In [1]: import numpy as np

In [2]: from numpy import linalg as LA

In [3]: np.set_printoptions(precision=3, suppress=True, linewidth=100, sign=" ")

In [4]: rd = lambda a: np.round(a, 3) + 0

In [5]: K = np.array([[79.0, 81.0, 45.0, 9.0, -63.0],
   ...:     [81.0, 79.0, 45.0, 9.0, -63.0],
   ...:     [45.0, 45.0, 23.0, 5.0, -35.0],
   ...:     [9.0, 9.0, 5.0, -1.0, -7.0],
   ...:     [-63.0, -63.0, -35.0, -7.0, 47.0]])

In [6]: evals, V = LA.eigh(K)

In [7]: np.abs(V[:, -1]).round(6).argmax()
Out[7]: np.int64(0)

In [8]: rd(LA.svd(K, compute_uv=False))
Out[8]: array([ 235.,    2.,    2.,    2.,    2.])

In [9]: rd(LA.eigvalsh(K @ K))
Out[9]: array([     4.,      4.,      4.,      4.,  55225.])

In [10]: (evals > 1e-8).sum(), (evals < -1e-8).sum()
Out[10]: (np.int64(1), np.int64(4))

In [11]: rd(V.T @ K @ V)
Out[11]: 
array([[ -2.,   0.,   0.,   0.,   0.],
       [  0.,  -2.,   0.,   0.,   0.],
       [  0.,   0.,  -2.,   0.,   0.],
       [  0.,   0.,   0.,  -2.,   0.],
       [  0.,   0.,   0.,   0., 235.]])

In [12]: rd(evals)
Out[12]: array([ -2.,  -2.,  -2.,  -2., 235.])

In [13]: rd(LA.eigvalsh(K).min())
Out[13]: np.float64(-2.0)

In [14]: try:
    ...:     LA.cholesky(K)
    ...: except LA.LinAlgError as e:
    ...:     print("failed:", e)
    ...: 
failed: Matrix is not positive definite

In [15]: [round(float(LA.det(K[:i, :i])), 2) + 0 for i in range(1, 6)]
Out[15]: [79.0, -320.0, 740.0, -1488.0, 3760.0]

In [16]: np.all(LA.eigvalsh(K) > 0)
Out[16]: np.False_

In [17]: np.einsum("ij,ji->", K, K)
Out[17]: np.float64(55241.0)

In [18]: np.einsum("ii->", K)
Out[18]: np.float64(227.0)

In [19]: evals, V = LA.eigh(K)

In [20]: vec = np.array([9, 3, 5, 8, 1])

In [21]: rd(V * np.abs(evals) @ V.T)
Out[21]: 
array([[ 81.633,  79.633,  44.241,   8.848, -61.937],
       [ 79.633,  81.633,  44.241,   8.848, -61.937],
       [ 44.241,  44.241,  26.578,   4.916, -34.409],
       [  8.848,   8.848,   4.916,   2.983,  -6.882],
       [-61.937, -61.937, -34.409,  -6.882,  50.173]])

In [22]: np.abs(K).sum(axis=1).max(), rd(np.abs(evals).max())
Out[22]: (np.float64(277.0), np.float64(235.0))

In [23]: B = np.array([[2, 1, 3, 3], [2, 2, 1, 0], [-2, 1, -3, -1], [3, -1, 1, 0]])

In [24]: W0 = np.triu(B)

In [25]: W0
Out[25]: 
array([[ 2,  1,  3,  3],
       [ 0,  2,  1,  0],
       [ 0,  0, -3, -1],
       [ 0,  0,  0,  0]])

In [26]: left, sig, VT = LA.svd(W0)

In [27]: V = VT[:(sig > 1e-8).sum()]

In [28]: rng = np.random.default_rng(37649)

In [29]: vec = W0[2] + 2 * W0[1] + rng.integers(2) * np.eye(4)[3]

In [30]: vec
Out[30]: array([ 0.,  4., -1., -1.])

In [31]: rd(LA.norm(vec - V.T @ V @ vec))
Out[31]: np.float64(0.0)

In [32]: [int(LA.matrix_rank(LA.matrix_power(W0, p))) for p in range(1, 5)]
Out[32]: [3, 3, 3, 3]

In [33]: LA.matrix_rank(W0 - W0[0, 0] * np.eye(4))
Out[33]: np.int64(3)

In [34]: left, sig, VT = LA.svd(W0)

In [35]: np.argmax(sig[:-1] / (sig[1:] + 1e-6)) + 1
Out[35]: np.int64(3)

In [36]: B = left[:, :3] @ np.diag(sig[:3]) @ VT[:3]

In [37]: rd(LA.norm(W0 - B) / LA.norm(W0))
Out[37]: np.float64(0.0)

In [38]: rd(LA.norm(W0 - B, 2)), sig[3]
Out[38]: (np.float64(0.0), np.float64(0.0))

In [39]: f = np.array([0, -1])

In [40]: np.polyval(f, W0[0])
Out[40]: array([-1, -1, -1, -1])

In [41]: np.convolve(W0[0], f)
Out[41]: array([ 0, -2, -1, -3, -3])

In [42]: np.array([np.convolve(row, f, "same") for row in W0])
Out[42]: 
array([[ 0, -2, -1, -3],
       [ 0,  0, -2, -1],
       [ 0,  0,  0,  3],
       [ 0,  0,  0,  0]])

In [43]: arr = np.loadtxt("block16.csv", delimiter=",")

In [44]: rd(arr)
Out[44]: 
array([[-0.909,  0.955,  0.418, -0.221, -0.462, -0.453, -0.03 ],
       [ 0.955, -0.886, -0.349, -1.08 , -0.302,  0.752, -1.281],
       [ 0.418, -0.349, -0.092, -0.507,  1.154, -0.807,  1.055],
       [-0.221, -1.08 , -0.507,  1.506,  0.688, -0.581, -1.102],
       [-0.462, -0.302,  1.154,  0.688,  1.799,  1.034, -0.587],
       [-0.453,  0.752, -0.807, -0.581,  1.034, -0.354, -0.938],
       [-0.03 , -1.281,  1.055, -1.102, -0.587, -0.938, -1.064]])

In [45]: evals, V = LA.eigh(arr)

In [46]: vec = np.array([1, 2, 1, 2, 2, 1, 1])

In [47]: rd(vec @ arr @ vec / (vec @ vec)), rd(evals[0]), evals[-1]
Out[47]: (np.float64(-0.287), np.float64(-3.0), np.float64(3.0))

In [48]: rd(np.abs(arr).sum(axis=1).max()), rd(np.abs(evals).max())
Out[48]: (np.float64(6.057), np.float64(3.0))

In [49]: (np.sign(V[:, -1].round(6)) == np.sign(V[0, -1].round(6))).astype(int)
Out[49]: array([ 1,  1,  0,  0,  0,  0,  1])

In [50]: rd(LA.eigvalsh(arr[1:, 1:]))
Out[50]: array([-2.937, -2.   , -1.043,  1.993,  2.   ,  2.895])

In [51]: left, sig, VT = LA.svd(arr)

In [52]: rd(sig)
Out[52]: array([ 3.,  3.,  2.,  2.,  2.,  2.,  0.])

In [53]: B = left[:, :6] @ np.diag(sig[:6]) @ VT[:6]

In [54]: rd(LA.norm(arr - B) / LA.norm(arr))
Out[54]: np.float64(0.0)

In [55]: LA.matrix_rank(B)
Out[55]: np.int64(6)

In [56]: rd(B)
Out[56]: 
array([[-0.909,  0.955,  0.418, -0.221, -0.462, -0.453, -0.03 ],
       [ 0.955, -0.886, -0.349, -1.08 , -0.302,  0.752, -1.281],
       [ 0.418, -0.349, -0.092, -0.507,  1.154, -0.807,  1.055],
       [-0.221, -1.08 , -0.507,  1.506,  0.688, -0.581, -1.102],
       [-0.462, -0.302,  1.154,  0.688,  1.799,  1.034, -0.587],
       [-0.453,  0.752, -0.807, -0.581,  1.034, -0.354, -0.938],
       [-0.03 , -1.281,  1.055, -1.102, -0.587, -0.938, -1.064]])

In [57]: evals, V = LA.eigvalsh(arr)
---------------------------------------------------------------------------
ValueError                                Traceback (most recent call last)
Cell In[57], line 1
----> 1 evals, V = LA.eigvalsh(arr)

ValueError: too many values to unpack (expected 2)

In [58]: evals, V = LA.eigh(arr)

In [59]: rd(evals.sum()), rd(np.trace(arr))
Out[59]: (np.float64(0.0), np.float64(0.0))

In [60]: rd(V.T @ V)
Out[60]: 
array([[ 1.,  0.,  0.,  0.,  0.,  0.,  0.],
       [ 0.,  1.,  0.,  0.,  0.,  0.,  0.],
       [ 0.,  0.,  1.,  0.,  0.,  0.,  0.],
       [ 0.,  0.,  0.,  1.,  0.,  0.,  0.],
       [ 0.,  0.,  0.,  0.,  1.,  0.,  0.],
       [ 0.,  0.,  0.,  0.,  0.,  1.,  0.],
       [ 0.,  0.,  0.,  0.,  0.,  0.,  1.]])

In [61]: (evals > 1e-8).sum(), (evals < -1e-8).sum()
Out[61]: (np.int64(3), np.int64(3))

In [62]: rd(np.abs(V[:, -1]))
Out[62]: array([ 0.168,  0.146,  0.05 ,  0.561,  0.738,  0.175,  0.239])

In [63]: rd(V @ np.diag(evals) @ V.T)
Out[63]: 
array([[-0.909,  0.955,  0.418, -0.221, -0.462, -0.453, -0.03 ],
       [ 0.955, -0.886, -0.349, -1.08 , -0.302,  0.752, -1.281],
       [ 0.418, -0.349, -0.092, -0.507,  1.154, -0.807,  1.055],
       [-0.221, -1.08 , -0.507,  1.506,  0.688, -0.581, -1.102],
       [-0.462, -0.302,  1.154,  0.688,  1.799,  1.034, -0.587],
       [-0.453,  0.752, -0.807, -0.581,  1.034, -0.354, -0.938],
       [-0.03 , -1.281,  1.055, -1.102, -0.587, -0.938, -1.064]])
